$ python -q
>>> import numpy as np
>>> import numpy.linalg as la
>>> np.set_printoptions(precision=3, suppress=True, linewidth=200, legacy="1.25")
>>> W0 = np.load("a.npy")
>>> W0
array([[-0.269,  0.307, -0.739],
       [-0.629, -0.545,  0.023],
       [ 0.359,  0.007, -0.507],
       [ 0.   ,  0.404,  0.023],
       [-0.09 , -0.461, -0.438],
       [ 0.629, -0.483, -0.066]])
>>> # orthonormal columns
>>> rng = np.random.default_rng(447239)
>>> out = W0 + rng.integers(-2, 3, (6, 1)) @ rng.integers(-2, 3, (1, 3))
>>> out
array([[-1.269,  1.307, -1.739],
       [-0.629, -0.545,  0.023],
       [ 2.359, -1.993,  1.493],
       [-1.   ,  1.404, -0.977],
       [-2.09 ,  1.539, -2.438],
       [-1.371,  1.517, -2.066]])
>>> out - W0
array([[-1.,  1., -1.],
       [ 0.,  0.,  0.],
       [ 2., -2.,  2.],
       [-1.,  1., -1.],
       [-2.,  2., -2.],
       [-2.,  2., -2.]])
>>> la.matrix_rank(out - W0, tol=1e-8)
1
>>> np.abs(out - W0).sum(axis=1)
array([3., 0., 6., 3., 6., 6.])
>>> la.pinv(W0)
array([[-0.269, -0.629,  0.359,  0.   , -0.09 ,  0.629],
       [ 0.307, -0.545,  0.007,  0.404, -0.461, -0.483],
       [-0.739,  0.023, -0.507,  0.023, -0.438, -0.066]])
>>> la.norm(W0, axis=0)
array([1., 1., 1.])
>>> out = np.c_[W0[:, :2] @ np.array([[-1, 3], [-3, -3]]), np.array([-1, -2, 0, -2, -2, -2])]
>>> out
array([[-0.651, -1.729, -1.   ],
       [ 2.263, -0.251, -2.   ],
       [-0.381,  1.056,  0.   ],
       [-1.212, -1.212, -2.   ],
       [ 1.472,  1.113, -2.   ],
       [ 0.821,  3.336, -2.   ]])
>>> la.matrix_rank(out)
3
>>> la.norm(la.qr(W0)[0].T @ out, axis=0) ** 2 / ((out ** 2).sum(axis=0) + 1e-12)
array([1.   , 1.   , 0.377])
>>> la.matrix_rank(np.c_[W0, out])
4
>>> vec = np.array([3, -2, -5])
>>> W0 @ np.eye(3)[0]
array([-0.269, -0.629,  0.359,  0.   , -0.09 ,  0.629])
>>> np.sign((W0 @ vec).round(6))
array([ 1., -1.,  1., -1.,  1.,  1.])
>>> (W0 @ vec).argmax()
2
